% python3 -q
>>> import numpy as np
>>> np.set_printoptions(suppress=True, linewidth=200)
>>> J = np.loadtxt("test18.csv", delimiter=",")
>>> J.round(3)
array([[-0.157, -0.386,  0.9  ,  0.129],
       [-0.386,  0.871,  0.3  ,  0.043],
       [ 0.9  ,  0.3  ,  0.3  , -0.1  ],
       [ 0.129,  0.043, -0.1  ,  0.986]])
>>> np.round(np.linalg.eigvalsh(J).min(), 3)
np.float64(-1.0)
>>> [round(float(np.linalg.det(J[:i, :i])), 2) + 0 for i in range(1, 5)]
[-0.16, -0.29, -0.99, -1.0]
>>> np.all(np.linalg.eigvalsh(J) > 0)
np.False_
>>> evals, evecs = np.linalg.eigh(J)
>>> x = np.array([1, -2, 2, 2])
>>> np.round(evecs * np.maximum(evals, 0) @ evecs.T, 3)
array([[ 0.421, -0.193,  0.45 ,  0.064],
       [-0.193,  0.936,  0.15 ,  0.021],
       [ 0.45 ,  0.15 ,  0.65 , -0.05 ],
       [ 0.064,  0.021, -0.05 ,  0.993]])
>>> np.abs(J).sum(axis=1).max(), np.abs(evals).max()
(np.float64(1.6), np.float64(1.0))
>>> x = np.array([1, 1, 1, 0])
>>> round(np.linalg.norm(x), 3), np.round(np.linalg.norm(J @ x), 3)
(np.float64(1.732), np.float64(1.732))
>>> np.round(J.T @ (J @ x), 3) + 0
array([1., 1., 1., 0.])
>>> np.round(np.abs(np.linalg.eigvals(J)), 3)
array([1., 1., 1., 1.])
>>> 4 - np.linalg.matrix_rank(J - np.eye(4), tol=1e-8)
np.int64(3)
>>> np.round(np.sort(np.abs(np.degrees(np.angle(np.linalg.eigvals(J))))), 3)
array([  0.,   0.,   0., 180.])
>>> rng = np.random.default_rng(92)
>>> m1 = (rng.random((5, 5)) < 0.3) + np.eye(5)
>>> m1 /= m1.sum(axis=1, keepdims=True)
>>> m1.round(3)
array([[0.333, 0.333, 0.   , 0.   , 0.333],
       [0.   , 0.5  , 0.25 , 0.   , 0.25 ],
       [0.333, 0.333, 0.333, 0.   , 0.   ],
       [0.   , 0.   , 0.5  , 0.5  , 0.   ],
       [0.   , 0.   , 0.   , 0.   , 1.   ]])
>>> O = m1.astype(float).copy()
>>> for j in range(5):
...     O[:, j] -= O[:, :j] @ (O[:, :j].T @ O[:, j])
...     O[:, j] /= np.linalg.norm(O[:, j])
... 
>>> O.round(3) + 0
array([[ 0.707,  0.   , -0.302,  0.64 ,  0.   ],
       [ 0.   ,  1.   ,  0.   ,  0.   ,  0.   ],
       [ 0.707,  0.   ,  0.302, -0.64 ,  0.   ],
       [ 0.   ,  0.   ,  0.905,  0.426,  0.   ],
       [ 0.   ,  0.   ,  0.   ,  0.   ,  1.   ]])
>>> X = np.loadtxt("x.csv", delimiter=",")
>>> X
array([[-1.932, -0.131, -0.003, -0.028,  0.104,  0.997],
       [-1.968,  0.031,  0.126,  0.044, -0.053,  1.078],
       [-2.143,  0.076, -0.149, -0.087,  0.126,  1.077],
       [-2.075, -0.023,  0.01 , -0.04 , -0.053,  0.969],
       [-1.993,  0.029, -0.01 ,  0.249, -0.142,  1.112],
       [-1.986,  0.052, -0.033, -0.133, -0.044,  1.165],
       [-2.114,  0.079,  0.092, -0.017, -0.165,  1.115],
       [-1.958,  0.068,  0.049,  0.016,  0.102,  0.98 ],
       [ 0.771, -2.076,  2.09 , -0.088,  0.028,  0.167],
       [ 1.172, -2.003,  2.029,  0.006, -0.019,  0.079],
       [ 1.214, -2.092,  2.012,  0.063,  0.033, -0.047],
       [ 1.08 , -1.95 ,  1.999,  0.061, -0.03 ,  0.027],
       [ 0.92 , -2.095,  2.332, -0.061,  0.054,  0.013],
       [ 1.064, -1.933,  2.095, -0.108, -0.058, -0.089],
       [ 1.022, -2.134,  1.971, -0.061, -0.041,  0.084],
       [ 0.96 , -2.104,  1.971, -0.171,  0.077, -0.167],
       [ 0.005,  1.049,  0.916,  0.088,  2.079,  1.7  ],
       [-0.062,  1.019,  0.974, -0.067,  2.112,  2.074],
       [-0.034,  0.854,  1.103, -0.134,  1.945,  1.981],
       [ 0.196,  1.016,  0.887, -0.059,  1.919,  1.953],
       [-0.111,  0.984,  0.918, -0.03 ,  2.121,  1.979],
       [-0.115,  1.098,  0.964,  0.02 ,  2.124,  2.12 ],
       [-0.095,  0.924,  1.088, -0.007,  2.157,  2.098],
       [-0.145,  1.164,  1.034, -0.013,  2.053,  1.993]])
>>> idx = rng.permutation(4)
>>> idx
array([0, 1, 2, 3])
>>> other = J[idx][:, idx]
>>> np.round(np.sort(np.abs(np.linalg.eigvals(other))), 3)
array([1., 1., 1., 1.])
>>> np.round(np.diag(other), 3)
array([-0.157,  0.871,  0.3  ,  0.986])
